$ ipython --no-banner

In [1]: import numpy as np

In [2]: from numpy import linalg as LA

In [3]: np.set_printoptions(suppress=True, linewidth=120)

In [4]: def tidy(a):
   ...:     return np.round(a, 3) + 0
   ...: 

In [5]: data = np.loadtxt("mat.csv", delimiter=",")

In [6]: data
Out[6]: 
array([[ 2.026,  3.165,  4.321, -7.282, -3.746,  0.383],
       [ 5.598, -5.914,  3.595, -0.501, -2.777, -3.577],
       [ 4.414, -1.595,  5.87 ,  2.278, -5.32 ,  3.167],
       [ 8.301, -3.248,  1.277,  3.84 ,  1.953, -0.592],
       [-2.607, -0.601,  1.468,  3.95 , -4.191, -7.584],
       [ 5.164, -4.622, -3.676, -0.763,  6.124,  0.607],
       [ 5.93 , -0.885, -1.238,  7.607, -1.782, -1.215],
       [-4.913,  3.304,  7.537, -2.765, -0.663,  0.233],
       [ 7.714,  1.162, -3.559,  3.462,  2.527,  2.848],
       [ 3.542, -6.505,  4.734,  1.081, -2.566, -3.87 ],
       [ 3.134,  2.853, -2.793,  0.142,  6.89 , -5.172],
       [ 6.394, -2.67 , -2.834,  5.911, -1.556,  2.567],
       [ 0.892,  0.528,  6.992,  6.72 ,  0.237, -2.196],
       [ 0.169, -0.087, -4.087, -7.268, -5.501,  0.417],
       [ 4.054,  1.309, -6.575,  0.576, -6.144,  0.732],
       [ 5.066, -0.308, -2.882,  0.704, -3.526, -7.281],
       [-0.367, -7.119, -5.009, -4.723,  0.918, -0.972],
       [-2.858,  2.461, -8.713, -0.167,  2.203, -2.232],
       [ 7.568,  1.426,  0.438, -0.458, -1.132, -6.245],
       [-2.288,  1.828, -0.733, -8.269, -1.078,  4.621],
       [-0.436, -1.533,  7.05 ,  2.217, -2.979, -5.828],
       [ 3.256, -1.847,  5.816,  1.956,  1.71 ,  6.739],
       [-0.256,  4.768, -5.617,  3.288, -5.049, -3.056],
       [-3.25 , -4.434,  6.261, -4.133, -3.655, -0.368],
       [-7.826, -3.482, -2.912, -0.789,  3.704,  1.951],
       [ 1.861, -7.107, -1.147,  6.082, -0.85 ,  2.648],
       [ 2.57 , -2.112, -1.31 , -0.138, -9.331, -0.357],
       [-5.445, -1.385, -7.437, -0.938, -3.181, -1.461],
       [ 1.474,  3.585, -3.937, -6.155, -1.213,  5.489],
       [ 3.223, -3.25 , -4.694, -1.604,  1.31 , -7.262],
       [-0.707,  2.04 ,  8.543,  2.148, -4.202, -0.28 ],
       [-2.383,  8.094, -1.178, -4.838,  1.317,  1.51 ],
       [-4.499, -6.79 , -1.264,  3.386, -3.989, -2.164],
       [ 0.117,  1.805, -6.455, -0.138,  6.698,  3.19 ]])

In [7]: t3 = np.stack([data, 5 * data, data[::-1]])

In [8]: tidy(LA.norm(t3, axis=(1, 2)))
Out[8]: array([ 58.31 , 291.548,  58.31 ])

In [9]: tidy(np.einsum("bij,cij->bc", t3, t3))
Out[9]: 
array([[ 3400.015, 17000.073,    34.957],
       [17000.073, 85000.366,   174.785],
       [   34.957,   174.785,  3400.015]])

In [10]: print((t3 @ data.T).shape)
(3, 34, 34)

In [11]: LA.matrix_rank(t3)
Out[11]: array([6, 6, 6])

In [12]: t3.shape
Out[12]: (3, 34, 6)

In [13]: W0 = np.array([[-2, -2, 0, 1], [2, -3, 2, -1], [0, -2, 3, 1], [0, 2, 3, 1]])

In [14]: W0
Out[14]: 
array([[-2, -2,  0,  1],
       [ 2, -3,  2, -1],
       [ 0, -2,  3,  1],
       [ 0,  2,  3,  1]])

In [15]: t3 = np.stack([W0, 5 * W0, W0[::-1]])

In [16]: (t3 @ W0.T).shape
Out[16]: (3, 4, 4)

In [17]: t3.sum(axis=0)
Out[17]: 
array([[-12, -10,   3,   7],
       [ 12, -20,  15,  -5],
       [  2, -15,  20,   5],
       [ -2,  10,  18,   7]])

In [18]: LA.matrix_rank(t3.reshape(3, -1))
Out[18]: np.int64(2)

In [19]: np.einsum("bij,cij->bc", t3, t3)
Out[19]: 
array([[  55,  275,   16],
       [ 275, 1375,   80],
       [  16,   80,   55]])

In [20]: t3.shape
Out[20]: (3, 4, 4)

In [21]: print(tidy(LA.norm(t3, axis=(1, 2))))
[ 7.416 37.081  7.416]

In [22]: print(LA.matrix_rank(t3))
[4 4 4]

In [23]: J = np.load("w.npy")

In [24]: J
Out[24]: 
array([[ 8,  2, -9,  7,  2, -7],
       [ 0, -4,  1, -1, -8, -2],
       [ 0,  0,  9,  0, -7,  8],
       [ 0,  0,  0,  0,  6,  6],
       [ 0,  0,  0,  0,  3, -8],
       [ 0,  0,  0,  0,  0,  0]])

In [25]: rk = LA.matrix_rank(J)

In [26]: rk
Out[26]: np.int64(5)

In [27]: N = LA.svd(J)[2][rk:].T

In [28]: tidy(J @ N)
Out[28]: 
array([[0.],
       [0.],
       [0.],
       [0.],
       [0.],
       [0.]])

In [29]: [int(LA.matrix_rank(J[:, :j + 1])) for j in range(6)]
Out[29]: [1, 2, 3, 3, 4, 5]

In [30]: arr = np.loadtxt("x.csv", delimiter=",")

In [31]: print(arr)
[[ 5.  1.  1.  0.  4.]
 [ 0.  4. -3. -5. -3.]
 [ 0.  0. -2. -1. -4.]
 [ 0.  0.  0. -5. -3.]
 [ 0.  0.  0.  0. -3.]]

In [32]: # triangular, det is the product of the diagonal

In [33]: np.einsum("ii->", arr)
Out[33]: np.float64(-1.0)

In [34]: np.einsum("ij,ji->", arr, arr)
Out[34]: np.float64(79.0)

In [35]: tidy(LA.det(arr[::-1]))
Out[35]: np.float64(-600.0)

In [36]: tidy(LA.det(arr.T))
Out[36]: np.float64(-600.0)

In [37]: arr @ arr
Out[37]: 
array([[25.,  9.,  0., -6.,  1.],
       [ 0., 16., -6.,  8., 24.],
       [ 0.,  0.,  4.,  7., 23.],
       [ 0.,  0.,  0., 25., 24.],
       [ 0.,  0.,  0.,  0.,  9.]])

In [38]: np.prod(np.diag(arr)), tidy(LA.det(arr))
Out[38]: (np.float64(-600.0), np.float64(-600.0))

In [39]: M = np.loadtxt("test18.csv", delimiter=",")

In [40]: print(tidy(M))
[[ -6.271  -5.512   6.12   -5.24   -7.391  10.729  -8.391   1.616  -7.744]
 [ -7.719  -4.89    7.672  -3.171 -10.391   9.281 -11.391  -1.798  -5.468]
 [ -5.277  -2.529   9.6    -3.252  -9.877  11.723 -10.877  -2.857  -4.762]
 [-10.377 -12.887  -1.661  -8.51   -3.716   6.623  -4.716  10.209 -13.472]
 [ -5.515  -2.715   9.471  -3.2    -9.986  11.485 -10.986  -2.843  -4.771]
 [ -3.556  -4.302   6.375  -6.746  -4.931  13.444  -5.931   3.271  -8.847]
 [ -7.542  -5.606   6.629  -4.064  -9.171   9.458 -10.171  -0.101  -6.6  ]
 [ -8.29   -9.823   1.381  -7.533  -4.671   8.71   -5.671   7.212 -11.474]
 [ -7.973  -6.988   5.002  -5.015  -7.975   9.027  -8.975   2.017  -8.012]
 [ -5.101  -5.79    5.163  -6.69   -5.264  11.899  -6.264   3.93   -9.287]
 [ -5.708  -6.997   3.858  -7.289  -4.566  11.292  -5.566   5.432 -10.288]
 [ -6.997  -7.218   4.208  -6.221  -6.205  10.003  -7.205   3.94   -9.294]
 [-10.377 -12.626  -1.313  -8.249  -4.064   6.623  -5.064   9.687 -13.125]
 [ -5.555  -4.775   6.744  -5.22   -7.299  11.445  -8.299   1.218  -7.479]
 [ -9.057  -9.866   1.707  -6.809  -5.764   7.943  -6.764   6.146 -10.764]
 [-10.587  -9.231   3.319  -4.644  -8.905   6.413  -9.905   2.582  -8.388]]

In [41]: left, sig, VT = LA.svd(M)

In [42]: np.argmax(sig[:-1] / (sig[1:] + 1e-6)) + 1
Out[42]: np.int64(3)

In [43]: M2 = left[:, :3] @ np.diag(sig[:3]) @ VT[:3]

In [44]: LA.matrix_rank(M, rtol=0.05)
Out[44]: np.int64(3)

In [45]: print(LA.matrix_rank(M2))
3
